$ python3 -q
>>> import numpy as np
>>> np.set_printoptions(precision=3, suppress=True, linewidth=100, sign=" ")
>>> rd = lambda a: np.round(a, 3) + 0
>>> arr = np.array([[6.0, -4.0, 0.0, 2.0],
...     [8.0, -6.0, 0.0, 4.0],
...     [10.0, -8.0, 0.0, 6.0],
...     [4.0, -4.0, 0.0, 4.0]])
>>> arr
array([[ 6., -4.,  0.,  2.],
       [ 8., -6.,  0.,  4.],
       [10., -8.,  0.,  6.],
       [ 4., -4.,  0.,  4.]])
>>> Uu, sv, VT = np.linalg.svd(arr)
>>> vecs = VT[:(sv > 1e-8).sum()]
>>> rng = np.random.default_rng(832)
>>> x0 = arr[3] + 5 * arr[0] + rng.integers(2) * np.eye(4)[0]
>>> x0
array([ 35., -24.,   0.,  14.])
>>> print(rd(vecs.T @ vecs))
[[ 0.833 -0.333  0.    -0.167]
 [-0.333  0.333  0.    -0.333]
 [ 0.     0.     0.     0.   ]
 [-0.167 -0.333  0.     0.833]]
>>> np.allclose(vecs.T @ vecs @ x0, x0)
False
>>> rd(np.diag(vecs.T @ vecs))
array([ 0.833,  0.333,  0.   ,  0.833])
>>> M = np.load("test13.npy")
>>> M
array([[ 0,  0, -8, -5],
       [ 0,  0,  0,  0],
       [ 0,  0,  0,  0]])
>>> np.abs(M).max()
np.int64(8)
>>> M.shape
(3, 4)
>>> rd(np.linalg.norm(M))
np.float64(9.434)
>>> M.sum(axis=0)
array([ 0,  0, -8, -5])
>>> print(np.allclose(M[:-1].T @ np.linalg.lstsq(M[:-1].T, M[-1])[0], M[-1]))
True
>>> rd(M @ np.linalg.pinv(M) @ M)
array([[ 0.,  0., -8., -5.],
       [ 0.,  0.,  0.,  0.],
       [ 0.,  0.,  0.,  0.]])
>>> F = np.array([[-1, 0, -2, -2], [-2, -1, 0, -2], [-2, -2, -1, 0], [0, -2, -2, -1]])
>>> F
array([[-1,  0, -2, -2],
       [-2, -1,  0, -2],
       [-2, -2, -1,  0],
       [ 0, -2, -2, -1]])
>>> x0 = np.array([0, 5, 7, 1])
>>> target = F @ x0
>>> target
array([-16,  -7, -17, -25])
>>> print(rd(np.linalg.solve(F, 2 * target)))
[  0.  10.  14.   2.]
>>> rd(np.linalg.solve(F, target))
array([ 0.,  5.,  7.,  1.])
>>> W0 = np.load("run10.npy")
>>> print(W0)
[[ 0.4    0.4    0.2  ]
 [ 0.286  0.571  0.143]
 [ 0.25   0.5    0.25 ]]
>>> print(rd(np.abs(np.linalg.eigvals(W0)).max()))
1.0
>>> rd((W0 - W0.T) / 2)
array([[ 0.   ,  0.057, -0.025],
       [-0.057,  0.   , -0.178],
       [ 0.025,  0.178,  0.   ]])
>>> rd(np.sort(np.abs(np.linalg.eigvals(W0))))
array([ 0.119,  0.119,  1.   ])
>>> np.allclose(W0 @ W0.T, W0.T @ W0)
False
>>> lab = rng.integers(0, 2, 2)
>>> mat = np.triu((lab[:, None] == lab) & (rng.random((2, 2)) < 0.8), 1).astype(int)
>>> mat += mat.T
>>> mat
array([[ 0,  0],
       [ 0,  0]])
>>> Uu, sv, VT = np.linalg.svd(W0, full_matrices=False)
>>> print(rd(sv / sv[0]))
[ 1.     0.143  0.083]
>>> rd(np.abs(VT[0]))
array([ 0.505,  0.802,  0.319])
>>> w1 = np.array([[1, 0, 7, 3, 0, 2], [8, 4, 4, 0, 7, 2], [2, 2, 6, 0, 6, 9]])
>>> c = np.array([1, 2, 0, 0, 1, 0])
>>> hid = np.maximum(W0 @ w1 + c, 0)
>>> (hid > 0).mean(axis=0)
array([ 1.,  1.,  1.,  1.,  1.,  1.])
>>> C = np.array([[1, 3, 0], [2, 3, 3], [2, 2, 3], [2, 2, 2], [3, 3, 3], [3, 0, 0]])
>>> w1 @ C
array([[ 27,  23,  27],
       [ 51,  65,  45],
       [ 63,  42,  42]])
>>> rd(hid @ C)
array([[ 51.8  ,  55.6  ,  46.2  ],
       [ 53.852,  61.699,  48.423],
       [ 56.   ,  60.75 ,  48.75 ]])
>>> W0.sum(axis=1)
array([ 1.,  1.,  1.])
>>> rd(np.sort(np.abs(np.linalg.eigvals(W0)))[::-1])
array([ 1.   ,  0.119,  0.119])
>>> pr = np.eye(3)[1]
>>> for _ in range(3):
...     pr = pr @ W0
...     print(pr.round(3))
... 
[ 0.286  0.571  0.143]
[ 0.313  0.512  0.175]
[ 0.315  0.505  0.18 ]
>>> proj = np.triu(np.array([[1, 3, 3], [1, 2, 3], [0, 2, 5]]), 1) + np.eye(3)
>>> A2 = proj @ W0 @ np.linalg.inv(proj)
>>> np.linalg.matrix_rank(A2)
np.int64(3)
>>> rd(np.trace(A2)), np.trace(W0)
(np.float64(1.221), np.float64(1.221))
>>> rd(proj @ W0 - W0 @ proj)
array([[ 1.608,  2.013, -1.221],
       [ 0.75 ,  0.642, -1.821],
       [ 0.   , -0.75 , -2.25 ]])
>>> rd(np.linalg.det(A2))
np.float64(0.014)
>>> A2 = np.array([[2, -2], [2, -1]])
>>> C = np.kron(A2, W0)
>>> print(C)
[[ 0.8    0.8    0.4   -0.8   -0.8   -0.4  ]
 [ 0.572  1.142  0.286 -0.572 -1.142 -0.286]
 [ 0.5    1.     0.5   -0.5   -1.    -0.5  ]
 [ 0.8    0.8    0.4   -0.4   -0.4   -0.2  ]
 [ 0.572  1.142  0.286 -0.286 -0.571 -0.143]
 [ 0.5    1.     0.5   -0.25  -0.5   -0.25 ]]
>>> print(np.linalg.matrix_rank(C))
6
>>> C.shape
(6, 6)
>>> A2 = np.array([[2, -2, 2, 1], [-1, 0, -1, -1], [-1, -1, 2, -2], [0, 2, 0, -1]])
>>> K = A2 + A2.T
>>> K
array([[ 4, -3,  1,  1],
       [-3,  0, -2,  1],
       [ 1, -2,  4, -2],
       [ 1,  1, -2, -2]])
>>> (K + K.T) / 2
array([[ 4., -3.,  1.,  1.],
       [-3.,  0., -2.,  1.],
       [ 1., -2.,  4., -2.],
       [ 1.,  1., -2., -2.]])
>>> np.allclose(K, K.T)
True
>>> print(np.linalg.matrix_power(K, 2))
[[ 27 -13  12  -3]
 [-13  14 -13  -1]
 [ 12 -13  25  -5]
 [ -3  -1  -5  10]]
>>> np.allclose(K @ K.T, K.T @ K)
True
>>> vals, vecs = np.linalg.eig(K)
>>> rd(vals)
array([ 6.964,  3.806, -3.291, -1.479])
>>> K.reshape(2, -1)
array([[ 4, -3,  1,  1, -3,  0, -2,  1],
       [ 1, -2,  4, -2,  1,  1, -2, -2]])
>>> t3 = K.reshape(4, 2, -1)
>>> t3.transpose(1, 0, 2)
array([[[ 4, -3],
        [-3,  0],
        [ 1, -2],
        [ 1,  1]],

       [[ 1,  1],
        [-2,  1],
        [ 4, -2],
        [-2, -2]]])
>>> np.einsum("ihd,ihd->ih", t3, t3)
array([[ 25,   2],
       [  9,   5],
       [  5,  20],
       [  2,   8]])
>>> np.swapaxes(t3, 1, 2)[3]
array([[ 1, -2],
       [ 1, -2]])
>>> feats = np.load("mat.npy")
>>> feats
array([[-5,  2, -1],
       [-5,  2, -1]])
>>> # rows 0 and 1 are equal
>>> rank = np.linalg.matrix_rank(feats)
>>> rank
np.int64(1)
>>> N = np.linalg.svd(feats)[2][rank:].T
>>> np.linalg.matrix_rank(feats.T @ feats), np.linalg.matrix_rank(feats @ feats.T)
(np.int64(1), np.int64(1))
>>> [int(np.linalg.matrix_rank(feats[:i])) for i in range(1, len(feats) + 1)]
[1, 1]
>>> rd(N @ N.T)
array([[ 0.167,  0.333, -0.167],
       [ 0.333,  0.867,  0.067],
       [-0.167,  0.067,  0.967]])
>>> [int(np.linalg.matrix_rank(np.delete(feats, i, axis=0))) for i in range(2)]
[1, 1]
>>> E = np.loadtxt("w.csv", delimiter=",")
>>> E
array([[-1.,  0.,  0.],
       [ 0., -1., -2.],
       [ 0., -2., -1.]])
>>> A2 = np.array([[0, 1], [1, 2], [0, 0]])
>>> np.einsum("ij,ij->i", E, E)
array([ 1.,  5.,  5.])
>>> E @ A2
array([[ 0., -1.],
       [-1., -2.],
       [-2., -4.]])
>>> np.einsum("ik,kj->ji", E, A2)
array([[ 0., -1., -2.],
       [-1., -2., -4.]])
>>> np.linalg.matrix_rank(np.vstack([E, A2.T]))
np.int64(3)
>>> np.einsum("ij->j", E)
array([-1., -3., -3.])
>>> rd(np.linalg.matrix_power(E, 3))
array([[ -1.,   0.,   0.],
       [  0., -13., -14.],
       [  0., -14., -13.]])
>>> print(E @ E)
[[ 1.  0.  0.]
 [ 0.  5.  4.]
 [ 0.  4.  5.]]
>>> rd(np.linalg.det(E))
np.float64(3.0)
>>> print((E - E.T) / 2)
[[ 0.  0.  0.]
 [ 0.  0.  0.]
 [ 0.  0.  0.]]
>>> rd(np.sort(np.abs(np.linalg.eigvals(E))))
array([ 1.,  1.,  3.])
>>> print((E + E.T) / 2)
[[-1.  0.  0.]
 [ 0. -1. -2.]
 [ 0. -2. -1.]]
>>> print(np.allclose(E, E.T))
True
>>> lab = rng.permutation(3)
>>> lab
array([ 1,  0,  2])
>>> A2 = E[lab][:, lab]
>>> rd(np.sort(np.abs(np.linalg.eigvals(A2))))
array([ 1.,  1.,  3.])
>>> np.diag(A2)
array([-1., -1., -1.])
>>> np.trace(A2)
np.float64(-3.0)
>>> A2
array([[-1.,  0., -2.],
       [ 0., -1.,  0.],
       [-2.,  0., -1.]])
>>> rd(np.linalg.det(E[::-1]))
np.float64(-3.0)
>>> rd(np.poly(E))
array([ 1.,  3., -1., -3.])
>>> rd(np.linalg.det(E.T))
np.float64(3.0)
>>> rd(np.linalg.eigvals(E).sum().real)
np.float64(-3.0)
